$ python -q
>>> import numpy as np
>>> import numpy.linalg as la
>>> np.set_printoptions(precision=1, suppress=True, linewidth=100)
>>> X = np.load("case17.npy")
>>> X
array([[1.5, 0.8],
       [0.8, 0.5]])
>>> # symmetric
>>> Uu, sigma, VT = la.svd(X)
>>> evecs = VT[:(sigma > 1e-8).sum()]
>>> rng = np.random.default_rng(97)
>>> x0 = X[0] + -1 * X[1] + rng.integers(2) * np.eye(2)[0]
>>> x0
array([0.7, 0.4])
>>> la.matrix_rank(np.vstack([X, x0]))
np.int64(1)
>>> evecs.T @ evecs
array([[0.8, 0.4],
       [0.4, 0.2]])
>>> np.allclose(evecs.T @ evecs @ x0, x0)
True
>>> round(la.norm(x0 - evecs.T @ evecs @ x0), 1)
np.float64(0.0)
>>> (X - X.T) / 2
array([[0., 0.],
       [0., 0.]])
>>> np.allclose(X @ X.T, X.T @ X)
True
>>> X @ X
array([[3.1, 1.7],
       [1.7, 0.9]])
>>> np.round(la.det(X), 1)
np.float64(0.0)
>>> round(np.abs(la.eigvals(X)).max(), 1)
np.float64(2.0)
>>> np.round(np.poly(X), 1) + 0
array([ 1., -2.,  0.])
>>> np.kron(np.eye(2, dtype=int), X)
array([[1.5, 0.8, 0. , 0. ],
       [0.8, 0.5, 0. , 0. ],
       [0. , 0. , 1.5, 0.8],
       [0. , 0. , 0.8, 0.5]])
>>> np.round(la.eigvals(X), 1) + 0
array([2., 0.])
>>> np.einsum("ii->", X)
np.float64(2.0)
>>> np.einsum("ij,ji->", X, X)
np.float64(4.0)
>>> round(np.trace(la.pinv(X) @ X), 1)
np.float64(1.0)
>>> la.lstsq(X[:-1].T, X[-1])[2]
np.int32(1)
>>> np.unique(X.round(6), axis=0).shape
(2, 2)
>>> np.abs(np.diag(la.qr(X)[1])) > 1e-9
array([ True, False])
>>> X @ la.pinv(X) @ X
array([[1.5, 0.8],
       [0.8, 0.5]])
>>> feats = np.loadtxt("a.csv", delimiter=",")
>>> feats
array([[  4.7,   8.3,   2.2,  -0.5],
       [ -2.6,  -0.5,   4.4,  10.1],
       [  6.6,  20.3,   7.2, -12.9],
       [  6.4,  10.2,   1.6,  -2.8],
       [ -1.1,   4.2,   5.6,   5.1],
       [  3.4,  -3.9,  -3.5,  12.1],
       [ -0.1,   2.8,   3.8,   6.2],
       [  6.7,   6.8,  -0.6,   0.5],
       [  0.7,   7.6,   5.8,   1.2],
       [  5.1,  10.9,   3.2,  -3.1],
       [  3.5,   7.4,   2.9,   0.7],
       [  3.5,  18. ,   8.9,  -9.9]])
>>> x0 = np.array([-3, 1, -5, -3])
>>> (feats @ x0).argmax()
np.int64(2)
>>> np.einsum("ij,j->i", feats, x0)
array([-15.3, -45.3,   3.6,  -8.5, -35.9, -32.8, -34.6, -11.6, -27.2, -11.2, -19.7,  -7.4])
>>> feats @ x0
array([-15.3, -45.3,   3.6,  -8.5, -35.9, -32.8, -34.6, -11.6, -27.2, -11.2, -19.7,  -7.4])
>>> np.sign((feats @ x0).round(6))
array([-1., -1.,  1., -1., -1., -1., -1., -1., -1., -1., -1., -1.])
>>> (feats * x0).sum(axis=1)
array([-15.3, -45.3,   3.6,  -8.5, -35.9, -32.8, -34.6, -11.6, -27.2, -11.2, -19.7,  -7.4])
>>> basis = feats[[10, 6]].astype(float)
>>> for _ in range(5):
...     z = la.norm(feats[:, None] - basis, axis=-1).argmin(axis=1)
...     basis = np.array([feats[z == j].mean(axis=0) for j in range(2)])
... 
>>> z
array([0, 1, 0, 0, 1, 1, 1, 0, 0, 0, 0, 0])
>>> np.abs(basis[1] - basis[0]).argmax()
np.int64(3)
>>> basis[1] - basis[0]
array([ -4.7, -10.5,  -1.3,  11.7])
>>> Xs = feats - feats.mean(axis=0)
>>> evecs = la.svd(Xs)[2][:3]
>>> M2 = Xs - Xs @ evecs.T @ evecs
>>> round(float(la.norm(M2) / la.norm(Xs)), 1)
0.0
>>> np.round(M2.std(axis=0), 1) + 0
array([0., 0., 0., 0.])
>>> Xs = feats - feats.mean(axis=0)
>>> Uu, sigma, VT = la.svd(Xs, full_matrices=False)
>>> round((sigma ** 2).sum() ** 2 / (sigma ** 4).sum(), 1)
np.float64(1.2)
>>> np.round(Xs.mean(axis=0), 1) + 0
array([0., 0., 0., 0.])
>>> la.matrix_rank(Xs)
np.int64(2)
>>> np.round(sigma ** 2 / (sigma ** 2).sum(), 1) + 0
array([0.9, 0.1, 0. , 0. ])
>>> np.abs(VT[0]).argmax()
np.int64(3)
>>> np.abs(Uu[:, 0]).argmax()
np.int64(2)
>>> arr = np.array([[0, 0, 0], [0, 10, 12], [0, 12, 18]])
>>> rk = la.matrix_rank(arr)
>>> rk
np.int64(2)
>>> ns = la.svd(arr)[2][rk:].T
>>> la.matrix_rank(arr.T @ arr), la.matrix_rank(arr @ arr.T)
(np.int64(2), np.int64(2))
>>> ns[:, 0] / ns[np.abs(ns[:, 0]).round(6).argmax(), 0]
array([1., 0., 0.])
>>> arr @ ns
array([[0.],
       [0.],
       [0.]])
>>> np.allclose(arr @ ns, 0)
True
>>> [int(la.matrix_rank(np.delete(arr, i, axis=0))) for i in range(3)]
[2, 1, 1]
>>> [int(la.matrix_rank(arr[:i])) for i in range(1, len(arr) + 1)]
[0, 1, 2]
>>> ns.shape
(3, 1)
>>> w, evecs = la.eigh(arr)
>>> x0 = np.array([-3, -3, 1])
>>> evecs * np.maximum(w, 0) @ evecs.T
array([[ 0.,  0.,  0.],
       [ 0., 10., 12.],
       [ 0., 12., 18.]])
>>> evecs * np.abs(w) @ evecs.T
array([[ 0.,  0.,  0.],
       [ 0., 10., 12.],
       [ 0., 12., 18.]])
>>> (np.sign(evecs[:, -1].round(6)) == np.sign(evecs[0, -1].round(6))).astype(int)
array([1, 0, 0])
>>> J = np.loadtxt("w.csv", delimiter=",")
>>> J
array([[1.3, 3. , 0. ],
       [3. , 1.3, 1. ],
       [1. , 3. , 0.3]])
>>> w, evecs = la.eig(J)
>>> np.sort(la.eigvals(la.inv(J)))
array([-0.5,  0.2,  3.3])
>>> round(np.prod(w), 1)
np.float64(-3.1)
>>> w
array([ 4.8, -2.2,  0.3])
>>> np.sort(np.abs(la.eigvals(J)))
array([0.3, 2.2, 4.8])
>>> np.round(la.det(J), 1)
np.float64(-3.1)
>>> round(float(np.abs(la.eigvals(J)).max()), 1)
4.8
>>> np.trace(J)
np.float64(2.9)
>>> la.matrix_power(J, 3)
array([[40.3, 51.2,  8.7],
       [54.1, 49. , 14.2],
       [40.3, 51.2,  8.7]])
>>> T = np.stack([J, 3 * J, J[::-1]])
>>> T.sum(axis=0)
array([[ 6.2, 15. ,  0.3],
       [15. ,  6.5,  5. ],
       [ 5.3, 15. ,  1.2]])
>>> la.det(T)
array([ -3.1, -83.5,   3.1])
>>> (T @ J.T).shape
(3, 3, 3)
>>> la.matrix_rank(T.reshape(3, -1))
np.int64(2)
>>> la.norm(T, axis=(1, 2))
array([ 5.7, 17.1,  5.7])
>>> z = rng.permutation(3)
>>> z
array([1, 0, 2])
>>> M2 = J[z][:, z]
>>> np.diag(M2)
array([1.3, 1.3, 0.3])
>>> np.sort(np.abs(la.eigvals(M2)))
array([0.3, 2.2, 4.8])
>>> np.trace(M2)
np.float64(2.9)
>>> np.allclose(M2, J)
False
>>> x0 = np.array([1, -1, 0])
>>> rhs = J @ x0
>>> rhs
array([-1.7,  1.7, -2. ])
>>> np.round(la.solve(J, 5 * rhs), 1) + 0
array([ 5., -5.,  0.])
>>> la.solve(J.T, J[2])
array([0., 0., 1.])
>>> A = np.array([[2, 0, 0, 2], [0, 1, 0, 0], [0, 3, 0, 1]])
>>> A[:, 2] = 2 * A[:, 0]
>>> A
array([[2, 0, 4, 2],
       [0, 1, 0, 0],
       [0, 3, 0, 1]])
>>> T = np.stack([A, -2 * A, A[::-1]])
>>> T.sum(axis=0)
array([[-2,  3, -4, -1],
       [ 0,  0,  0,  0],
       [ 2, -3,  4,  1]])
>>> la.matrix_rank(T.reshape(3, -1))
np.int64(2)
>>> (T @ A.T).shape
(3, 3, 3)
>>> gram = np.cov(feats, rowvar=False)
>>> gram
array([[  9.8,  12.1,  -2.9, -14.6],
       [ 12.1,  47.3,  14.9, -50.4],
       [ -2.9,  14.9,  11.4, -14.2],
       [-14.6, -50.4, -14.2,  54. ]])
>>> feats.std(axis=0)
array([3. , 6.6, 3.2, 7. ])
>>> np.corrcoef(feats.T)
array([[ 1. ,  0.6, -0.3, -0.6],
       [ 0.6,  1. ,  0.6, -1. ],
       [-0.3,  0.6,  1. , -0.6],
       [-0.6, -1. , -0.6,  1. ]])
>>> M2 = np.array([[-2, 1], [2, 0]])
>>> basis = np.kron(M2, A)
>>> basis.shape
(6, 8)
>>> M2 = np.array([[0, 2, 0], [0, 1, 0]])
>>> K = np.block([[np.zeros((2, 2)), M2], [M2.T, np.zeros((3, 3))]])
>>> K
array([[0., 0., 0., 2., 0.],
       [0., 0., 0., 1., 0.],
       [0., 0., 0., 0., 0.],
       [2., 1., 0., 0., 0.],
       [0., 0., 0., 0., 0.]])
>>> # looks like rank 2
>>> la.lstsq(K[:-1].T, K[-1])[2]
np.int32(2)
>>> np.abs(np.diag(la.qr(K)[1])) > 1e-9
array([ True, False, False,  True, False])
>>> np.round(la.norm(K, "nuc"), 1)
np.float64(4.5)
>>> la.norm(K, axis=1).argmax()
np.int64(3)
>>> np.round(la.norm(K, 2), 1)
np.float64(2.2)
>>> la.norm(K, axis=1)
array([2. , 1. , 0. , 2.2, 0. ])
>>> K[0] @ K[4]
np.float64(0.0)
>>> np.round(la.norm(K[0] - K[4]), 1)
np.float64(2.0)
>>> la.norm(K, axis=0)
array([2. , 1. , 0. , 2.2, 0. ])
>>> round(float(la.norm(K) ** 2 / la.norm(K, 2) ** 2), 1)
2.0
>>> F = np.load("layer19.npy")
>>> F
array([[2, 0, 0],
       [2, 1, 0],
       [1, 3, 1]])
>>> # triangular
>>> M2 = F / la.norm(F, axis=1, keepdims=True)
>>> gram = M2 @ M2.T
>>> (gram - 2 * np.eye(3)).round(6).argmax(axis=1)
array([1, 0, 1])
>>> gram[0]
array([1. , 0.9, 0.3])
>>> la.norm(M2, axis=1)
array([1., 1., 1.])
>>> round(float(np.degrees(np.arccos(np.clip(gram[0, 1], -1, 1)))), 1)
26.6
>>> E = np.load("data.npy")
>>> E
array([[ 5.1,  0.9,  3.9,  3.1],
       [ 5.2,  0.9,  3.9,  3.1],
       [ 4.9,  0.9,  3.9,  3. ],
       [ 5.1,  1. ,  4. ,  3. ],
       [ 5. ,  0.8,  4. ,  3. ],
       [ 5.1,  0.9,  4. ,  2.9],
       [ 5.2,  1.3,  4. ,  3.1],
       [ 5. ,  1.1,  4.1,  2.8],
       [ 2.1,  3. ,  1. , -0.2],
       [ 2.1,  3.1,  1. ,  0. ],
       [ 2. ,  3. ,  0.8,  0.1],
       [ 1.8,  2.9,  0.9,  0. ],
       [ 2.1,  3. ,  0.9,  0.1],
       [ 1.8,  2.9,  1. , -0.1],
       [ 2. ,  3. ,  1. ,  0.1],
       [ 2. ,  3.2,  0.8,  0. ]])
>>> M2 = E / la.norm(E, axis=1, keepdims=True)
>>> gram = M2 @ M2.T
>>> (gram - 2 * np.eye(16)).round(6).argmax(axis=1)
array([ 1,  0,  3,  2,  2,  3,  3,  3,  9, 14, 12,  9, 10, 11,  9, 10])
>>> Xs = E - E.mean(axis=0)
>>> Uu, sigma, VT = la.svd(Xs, full_matrices=False)
>>> VT[0] * np.sign(VT[0, np.abs(VT[0]).argmax()])
array([ 0.5, -0.4,  0.5,  0.5])
>>> np.round(sigma ** 2 / (sigma ** 2).sum(), 1) + 0
array([1., 0., 0., 0.])
>>> np.abs(Uu[:, 0]).argmax()
np.int64(15)
>>> np.abs(VT[-1])
array([0.7, 0.4, 0.4, 0.5])
>>> (np.sign(Uu[:, 0]) == np.sign(Uu[0, 0])).astype(int)
array([1, 1, 1, 1, 1, 1, 1, 1, 0, 0, 0, 0, 0, 0, 0, 0])
>>> z = E[:, 0] > np.median(E[:, 0])
>>> f = E[z].mean(axis=0) - E[~z].mean(axis=0)
>>> (((E - E.mean(axis=0)) @ f > 0) == z).mean()
np.float64(1.0)
>>> np.argsort(-np.abs(f).round(6), kind="stable")
array([0, 2, 3, 1])
>>> ((E - E.mean(axis=0)) @ f > 0).astype(int)
array([1, 1, 1, 1, 1, 1, 1, 1, 0, 0, 0, 0, 0, 0, 0, 0])
>>> gram = np.cov(E, rowvar=False)
>>> np.median(E, axis=0)
array([3.5, 2.1, 2.5, 1.4])
>>> gram.shape
(4, 4)
>>> E.std(axis=0)
array([1.5, 1. , 1.5, 1.5])
>>> np.corrcoef(E.T)
array([[ 1., -1.,  1.,  1.],
       [-1.,  1., -1., -1.],
       [ 1., -1.,  1.,  1.],
       [ 1., -1.,  1.,  1.]])
>>> np.argsort(-E.std(axis=0).round(6), kind="stable")
array([0, 2, 3, 1])
>>> np.round(la.eigvalsh(gram)[::-1], 1) + 0
array([8.5, 0. , 0. , 0. ])
>>> theta = np.radians(135)
>>> R = np.eye(3)
>>> R[1, 1] = R[0, 0] = np.cos(theta)
>>> R[1, 0], R[0, 1] = -np.sin(theta), np.sin(theta)
>>> R
array([[-0.7,  0.7,  0. ],
       [-0.7, -0.7,  0. ],
       [ 0. ,  0. ,  1. ]])
>>> M2 = J @ R.T
>>> M2
array([[ 1.2, -3. ,  0. ],
       [-1.2, -3. ,  1. ],
       [ 1.4, -2.8,  0.3]])
>>> la.svd(J, compute_uv=False), la.svd(M2, compute_uv=False)
(array([5.3, 2.2, 0.3]), array([5.3, 2.2, 0.3]))
>>> np.allclose(la.norm(J, axis=1), la.norm(M2, axis=1))
True
>>> np.allclose(J @ J.T, M2 @ M2.T)
True
>>> np.abs(M2 - J).max(axis=0)
array([4.2, 6. , 0. ])
